% ipython --no-banner

In [1]: import numpy as np

In [2]: import numpy.linalg as la

In [3]: np.set_printoptions(suppress=True, linewidth=200)

In [4]: arr = np.load("layer17.npy")

In [5]: arr
Out[5]: 
array([[ 4.291,  4.593,  3.782,  4.129,  1.557],
       [-0.075, -0.104, -0.021,  0.145,  0.03 ],
       [ 2.861,  2.935,  2.637,  2.927,  0.949],
       [-4.265, -4.549, -3.951, -4.027, -1.587],
       [-4.163, -4.524, -3.934, -4.13 , -1.427],
       [-2.892, -2.769, -2.515, -2.798, -0.947],
       [-2.769, -3.048, -2.657, -2.885, -1.076],
       [-0.079,  0.006,  0.051,  0.138, -0.077],
       [-1.263, -1.537, -1.162, -1.593, -0.619],
       [-0.085, -0.031, -0.049, -0.112, -0.031]])

In [6]: P = arr @ la.solve(arr.T @ arr, arr.T)

In [7]: np.round(la.eigvalsh(P), 3) + 0
Out[7]: array([0., 0., 0., 0., 0., 1., 1., 1., 1., 1.])

In [8]: round(np.trace(P), 3)
Out[8]: np.float64(5.0)

In [9]: def softmax(z):
   ...:     e = np.exp(z - z.max(axis=-1, keepdims=True))
   ...:     return e / e.sum(axis=-1, keepdims=True)
   ...: 

In [10]: print(np.round(softmax(arr).sum(axis=1), 3))
[1. 1. 1. 1. 1. 1. 1. 1. 1. 1.]

In [11]: np.round(softmax(arr[0] + -1), 3)
Out[11]: array([0.258, 0.35 , 0.155, 0.22 , 0.017])

In [12]: att = arr @ arr.T / np.sqrt(5)

In [13]: softmax(att).round(6).argmax(axis=1)
Out[13]: array([0, 3, 0, 3, 3, 3, 3, 0, 3, 3])

In [14]: data = np.loadtxt("run0.csv", delimiter=",")

In [15]: data
Out[15]: 
array([[6., 1., 1., 1., 1.],
       [1., 6., 1., 1., 1.],
       [1., 1., 6., 1., 1.],
       [1., 1., 1., 6., 1.],
       [1., 1., 1., 1., 6.]])

In [16]: w, vecs = la.eigh(data)

In [17]: vec = np.array([1, 3, 2, -2, 0])

In [18]: print(np.round(vecs * np.abs(w) @ vecs.T, 3))
[[6. 1. 1. 1. 1.]
 [1. 6. 1. 1. 1.]
 [1. 1. 6. 1. 1.]
 [1. 1. 1. 6. 1.]
 [1. 1. 1. 1. 6.]]

In [19]: round(vec @ data @ vec / (vec @ vec), 3), w[0], w[-1]
Out[19]: (np.float64(5.889), np.float64(5.0), np.float64(10.0))

In [20]: P = np.triu(np.array([[1, 3, 3, 0, 1],
    ...:     [3, 1, 0, 2, 2],
    ...:     [1, 2, 3, 1, 1],
    ...:     [0, 1, 2, 1, 2],
    ...:     [0, 1, 3, 2, 3]]), 1) + np.eye(5)

In [21]: other = P @ data @ la.inv(P)

In [22]: la.matrix_rank(other)
Out[22]: np.int64(5)

In [23]: print(np.round(np.poly(other), 3))
[    1.   -30.   350. -2000.  5625. -6250.]

In [24]: P @ data - data @ P
Out[24]: 
array([[ 7.,  4.,  4.,  4.,  1.],
       [ 4.,  1.,  1.,  1., -2.],
       [ 2., -1., -1., -1., -4.],
       [ 2., -1., -1., -1., -4.],
       [ 0., -3., -3., -3., -6.]])

In [25]: np.round(la.det(other), 3)
Out[25]: np.float64(6250.0)
